$ python3 -q
>>> import numpy as np
>>> import numpy.linalg as la
>>> np.set_printoptions(suppress=True, linewidth=200)
>>> rd = lambda a: np.round(a, 1) + 0
>>> r0 = np.array([1, 3, 0])
>>> r1 = np.array([-7, 6, -7, -5])
>>> J = np.outer(r0, r1)
>>> J
array([[ -7,   6,  -7,  -5],
       [-21,  18, -21, -15],
       [  0,   0,   0,   0]])
>>> U, sigma, VT = la.svd(J)
>>> rd(sigma)
array([39.9,  0. ,  0. ])
>>> out = U[:, :1] @ np.diag(sigma[:1]) @ VT[:1]
>>> rd(la.norm(J - out, 2)), rd(sigma[1])
(np.float64(0.0), np.float64(0.0))
>>> la.matrix_rank(out)
np.int64(1)
>>> rd(np.abs(J - out).max())
np.float64(0.0)
>>> rd(la.norm(J - out) / la.norm(J))
np.float64(0.0)
>>> la.matrix_rank(J, rtol=0.05)
np.int64(1)
>>> X = np.loadtxt("dump.csv", delimiter=",")
>>> X
array([[-4.,  4.,  0.],
       [ 4.,  6.,  3.],
       [ 0.,  3., -6.]])
>>> try:
...     la.inv(J)
... except la.LinAlgError as e:
...     print(e)
... 
Last 2 dimensions of the array must be square
>>> rd(J @ la.pinv(J) @ J)
array([[ -7.,   6.,  -7.,  -5.],
       [-21.,  18., -21., -15.],
       [  0.,   0.,   0.,   0.]])
>>> np.unique(J.round(6), axis=0).shape
(3, 4)
>>> rd(np.trace(la.pinv(J) @ J))
np.float64(1.0)
>>> np.abs(np.diag(la.qr(J)[1])) > 1e-9
array([ True, False, False])
>>> la.lstsq(J[:-1].T, J[-1])[2]
np.int32(1)
>>> np.allclose(J[:-1].T @ la.lstsq(J[:-1].T, J[-1])[0], J[-1])
True
